% python3 -q
>>> import numpy as np
>>> import numpy.linalg as la
>>> np.set_printoptions(precision=1, suppress=True, linewidth=100, floatmode="fixed")
>>> rng = np.random.default_rng(94)
>>> th = rng.uniform(0, 2 * np.pi, 10)
>>> Q, _ = la.qr(np.array([[-1.0, -0.9], [-1.2, 0.0], [0.5, 1.2], [-1.0, 0.8]]))
>>> m1 = 10 * np.c_[np.cos(th), np.sin(th)] @ Q.T
>>> m1
array([[ 3.9, -1.8, -6.5, -6.3],
       [-5.4, -0.2,  7.1,  4.5],
       [-3.3,  2.4,  6.1,  6.8],
       [-3.8, -6.4,  0.6, -6.7],
       [ 6.2,  1.8, -7.1, -2.7],
       [ 4.7, -0.9, -6.8, -5.5],
       [ 3.1,  6.3,  0.2,  7.1],
       [-6.7, -3.8,  6.3, -0.1],
       [ 5.8,  0.8, -7.1, -3.8],
       [-5.9, -5.9,  3.7, -4.1]])
>>> # rows and columns are dependent
>>> Ac = m1 - m1.mean(axis=0)
>>> Uu, sv, VT = la.svd(Ac, full_matrices=False)
>>> np.round(sv ** 2 / (sv ** 2).sum(), 1) + 0
array([0.7, 0.3, 0.0, 0.0])
>>> np.abs(Uu[:, 0]).argmax()
np.int64(1)
>>> VT[0] * np.sign(VT[0, np.abs(VT[0]).argmax()])
array([-0.6, -0.1,  0.7,  0.4])
>>> (np.sign(Uu[:, 0]) == np.sign(Uu[0, 0])).astype(int)
array([1, 0, 0, 0, 1, 1, 0, 0, 1, 0])
>>> round(np.trace(la.pinv(m1) @ m1), 1)
np.float64(2.0)
>>> try:
...     la.inv(m1)
... except la.LinAlgError as e:
...     print("failed:", e)
... 
failed: Last 2 dimensions of the array must be square
>>> m1.shape
(10, 4)
>>> m1.mean(axis=0)
array([-0.1, -0.8, -0.3, -1.1])
>>> m1[10]
Traceback (most recent call last):
  File "<python-input-19>", line 1, in <module>
    m1[10]
    ~~^^^^
IndexError: index 10 is out of bounds for axis 0 with size 10
>>> np.round(la.norm(m1), 1)
np.float64(31.6)
>>> la.matrix_rank(m1)
np.int64(2)
>>> m1[:, 4]
Traceback (most recent call last):
  File "<python-input-22>", line 1, in <module>
    m1[:, 4]
    ~~^^^^^^
IndexError: index 4 is out of bounds for axis 1 with size 4
>>> m1.sum(axis=0)
array([ -1.3,  -7.6,  -3.5, -10.8])
>>> np.count_nonzero(m1)
np.int64(40)
>>> np.zeros(10, 4)
Traceback (most recent call last):
  File "<python-input-25>", line 1, in <module>
    np.zeros(10, 4)
    ~~~~~~~~^^^^^^^
TypeError: Cannot interpret '4' as a data type
>>> m1.sum(axis=1)
array([-10.6,   6.0,  12.0, -16.2,  -1.8,  -8.6,  16.7,  -4.3,  -4.3, -12.1])
